>>> import numpy as np
>>> from numpy import linalg as LA
>>> np.set_printoptions(precision=1, suppress=True, linewidth=120)
>>> def rnd(a):
...     return np.round(a, 1) + 0
... 
>>> E = np.load("dump.npy")
>>> E
array([[0., 0., 0., 0., 1., 3.],
       [0., 0., 0., 0., 3., 2.],
       [0., 0., 0., 0., 2., 1.],
       [0., 0., 0., 0., 2., 0.],
       [1., 3., 2., 2., 0., 0.],
       [3., 2., 1., 0., 0., 0.]])
>>> np.argsort(-LA.norm(E, axis=0).round(6), kind="stable")[:3]
array([4, 5, 1])
>>> T = np.stack([E, 5 * E, E[::-1]])
>>> T.shape
(3, 6, 6)
>>> LA.matrix_rank(T.reshape(3, -1))
np.int64(2)
>>> T.sum(axis=0)
array([[ 3.,  2.,  1.,  0.,  6., 18.],
       [ 1.,  3.,  2.,  2., 18., 12.],
       [ 0.,  0.,  0.,  0., 14.,  6.],
       [ 0.,  0.,  0.,  0., 14.,  1.],
       [ 6., 18., 12., 12.,  3.,  2.],
       [18., 12.,  6.,  0.,  1.,  3.]])
>>> np.einsum("bij,cij->bc", T, T)
array([[  64.,  320.,    8.],
       [ 320., 1600.,   40.],
       [   8.,   40.,   64.]])
>>> (E + E.T) / 2
array([[0., 0., 0., 0., 1., 3.],
       [0., 0., 0., 0., 3., 2.],
       [0., 0., 0., 0., 2., 1.],
       [0., 0., 0., 0., 2., 0.],
       [1., 3., 2., 2., 0., 0.],
       [3., 2., 1., 0., 0., 0.]])
>>> rnd(np.abs(LA.eigvals(E)).max())
np.float64(5.2)
>>> np.trace(E)
np.float64(0.0)
>>> E @ E
array([[10.,  9.,  5.,  2.,  0.,  0.],
       [ 9., 13.,  8.,  6.,  0.,  0.],
       [ 5.,  8.,  5.,  4.,  0.,  0.],
       [ 2.,  6.,  4.,  4.,  0.,  0.],
       [ 0.,  0.,  0.,  0., 18., 11.],
       [ 0.,  0.,  0.,  0., 11., 14.]])
>>> E.inv()
Traceback (most recent call last):
  File "<python-input-16>", line 1, in <module>
    E.inv()
    ^^^^^
AttributeError: 'numpy.ndarray' object has no attribute 'inv'
>>> rnd(np.sort(np.abs(LA.eigvals(E))))
array([0. , 0. , 2.2, 2.2, 5.2, 5.2])
>>> rnd(LA.matrix_power(E, 4))
array([[210., 259., 155., 102.,   0.,   0.],
       [259., 350., 213., 152.,   0.,   0.],
       [155., 213., 130.,  94.,   0.,   0.],
       [102., 152.,  94.,  72.,   0.,   0.],
       [  0.,   0.,   0.,   0., 445., 352.],
       [  0.,   0.,   0.,   0., 352., 317.]])
>>> x = np.array([2, 0, 2, -2, 2, 2])
>>> np.einsum("ij,j->i", E, x)
array([ 8., 10.,  6.,  4.,  2.,  8.])
>>> LA.norm(E @ x) <= LA.norm(E, 2) * LA.norm(x) + 1e-9
np.True_
>>> E @ x
array([ 8., 10.,  6.,  4.,  2.,  8.])
>>> w, evecs = LA.eigh(E)
>>> rnd(w)
array([-5.2, -2.2,  0. ,  0. ,  2.2,  5.2])
>>> rnd(evecs.T @ E @ evecs)
array([[-5.2,  0. ,  0. ,  0. ,  0. ,  0. ],
       [ 0. , -2.2,  0. ,  0. ,  0. ,  0. ],
       [ 0. ,  0. ,  0. ,  0. ,  0. ,  0. ],
       [ 0. ,  0. ,  0. ,  0. ,  0. ,  0. ],
       [ 0. ,  0. ,  0. ,  0. ,  2.2,  0. ],
       [ 0. ,  0. ,  0. ,  0. ,  0. ,  5.2]])
>>> rnd(LA.svd(E, compute_uv=False))
array([5.2, 5.2, 2.2, 2.2, 0. , 0. ])
>>> rnd(LA.eigvalsh(E @ E))
array([ 0. ,  0. ,  4.8,  4.8, 27.2, 27.2])
